>>> import numpy as np
>>> import numpy.linalg as la
>>> np.set_printoptions(suppress=True, linewidth=200)
>>> def rd(a):
...     return np.round(a, 3) + 0
... 
>>> mat = np.load("data.npy")
>>> mat
array([[-6, -6,  0,  6],
       [-2, -2,  0,  2],
       [-4, -4,  0,  4]])
>>> rd(la.norm(mat, 2) / la.norm(mat))
np.float64(1.0)
>>> la.cond(mat) > 100
np.True_
>>> [round(float(x), 3) for x in la.svd(mat, compute_uv=False)[:3]]
[12.961, 0.0, 0.0]
>>> la.matrix_rank(mat, rtol=0.1)
np.int64(1)
>>> U, sigma, Vh = la.svd(mat)
>>> V = Vh[:(sigma > 1e-8).sum()]
>>> rng = np.random.default_rng(89494)
>>> x = mat[0] + 4 * mat[2] + rng.integers(2) * np.eye(4)[2]
>>> x
array([-22., -22.,   0.,  22.])
>>> la.matrix_rank(np.vstack([mat, x]))
np.int64(1)
>>> np.allclose(V.T @ V @ x, x)
True
>>> try:
...     la.inv(mat)
... except la.LinAlgError as e:
...     print("failed:", e)
... 
failed: Last 2 dimensions of the array must be square
>>> rd(np.trace(la.pinv(mat) @ mat))
np.float64(1.0)
>>> np.unique(mat.round(6), axis=0).shape
(3, 4)
>>> np.abs(np.diag(la.qr(mat)[1])) > 1e-9
array([ True, False, False])
>>> np.allclose(mat[:-1].T @ la.lstsq(mat[:-1].T, mat[-1])[0], mat[-1])
True
>>> B = np.array([[2, -1, 0], [-3, -1, -3], [-1, 3, -2], [0, 3, 2]])
>>> np.einsum("ij,ij->i", mat, mat)
array([108,  12,  48])
>>> B.T @ mat.T
array([[ 6,  2,  4],
       [30, 10, 20],
       [30, 10, 20]])
>>> np.vstack([mat, B.T]).shape
(6, 4)
>>> la.matrix_rank(np.vstack([mat, B.T]))
np.int64(4)
>>> r0 = np.array([1, -2, -4])
>>> np.correlate(mat[0], mat[2], "full")
array([-24, -24,  24,  72,  24, -24, -24])
>>> W0 = np.loadtxt("dump.csv", delimiter=",")
>>> W0
array([[  8.882, -17.41 , -13.243],
       [  5.814, -10.859,  -6.66 ],
       [  2.641,  -5.046,  -1.703],
       [  1.247,  -2.819,  -0.345],
       [  0.196,  -1.154,   0.13 ],
       [  0.082,  -0.931,   0.128],
       [  0.077,  -0.922,   0.128],
       [  0.045,  -0.852,   0.123],
       [  0.005,  -0.754,   0.113],
       [ -0.062,  -0.532,   0.078],
       [ -0.071,  -0.489,   0.07 ],
       [ -0.073,  -0.221,   0.02 ],
       [  0.049,   0.087,   0.004],
       [  0.142,   0.217,   0.027],
       [  0.413,   0.508,   0.157],
       [  0.684,   0.757,   0.347],
       [  1.503,   1.473,   1.157],
       [  2.099,   2.019,   1.911],
       [  3.618,   3.571,   4.307],
       [  5.434,   5.745,   7.879],
       [  6.374,   7.   ,   9.981],
       [  7.707,   8.921,  13.222],
       [  9.713,  12.109,  18.624],
       [ 11.863,  15.891,  25.039]])
>>> W2 = W0[[4, 21]].astype(float)
>>> for _ in range(7):
...     idx = la.norm(W0[:, None] - W2, axis=-1).argmin(axis=1)
...     W2 = np.array([W0[idx == j].mean(axis=0) for j in range(2)])
... 
>>> idx
array([0, 0, 0, 0, 0, 0, 0, 0, 0, 0, 0, 0, 0, 0, 0, 0, 0, 0, 0, 1, 1, 1, 1, 1])
>>> rd(W2[1] - W2[0])
array([ 6.782, 11.689, 15.646])
>>> np.bincount(idx)
array([19,  5])
>>> cen = W0 - W0.mean(axis=0)
>>> V = la.svd(cen)[2][:2]
>>> B = cen - cen @ V.T @ V
>>> rd((cen @ V.T).std(axis=0))
array([10.111,  3.385])
>>> rd(np.diag(V.T @ V))
array([0.852, 0.567, 0.581])
>>> E = np.array([[0, -1], [0, 3]])
>>> U, sigma, Vh = la.svd(E)
>>> np.argmax(sigma[:-1] / (sigma[1:] + 1e-6)) + 1
np.int64(1)
>>> B = U[:, :1] @ np.diag(sigma[:1]) @ Vh[:1]
>>> la.matrix_rank(B)
np.int64(1)
>>> rd(np.abs(E - B).max())
np.float64(0.0)
>>> U, sigma, Vh = la.svd(mat, full_matrices=False)
>>> rd(U.T @ U)
array([[1., 0., 0.],
       [0., 1., 0.],
       [0., 0., 1.]])
>>> np.cumsum(sigma ** 2) / np.sum(sigma ** 2)
array([1., 1., 1.])
>>> rd(np.abs(Vh[0]))
array([0.577, 0.577, 0.   , 0.577])
>>> rd(np.sqrt((sigma ** 2).sum())), rd(la.norm(mat))
(np.float64(12.961), np.float64(12.961))
>>> rd(sigma)
array([12.961,  0.   ,  0.   ])
>>> rd(sigma / sigma[0])
array([1., 0., 0.])
>>> rd(Vh @ Vh.T)
array([[1., 0., 0.],
       [0., 1., 0.],
       [0., 0., 1.]])
>>> r = la.matrix_rank(E)
>>> r
np.int64(1)
>>> N = la.svd(E)[2][r:].T
>>> la.matrix_rank(E.T @ E), la.matrix_rank(E @ E.T)
(np.int64(1), np.int64(1))
>>> E @ N
array([[0.],
       [0.]])
>>> [int(la.matrix_rank(np.delete(E, i, axis=0))) for i in range(2)]
[1, 1]
>>> np.allclose(E @ N, 0)
True
>>> [int(la.matrix_rank(E[:i])) for i in range(1, len(E) + 1)]
[1, 1]
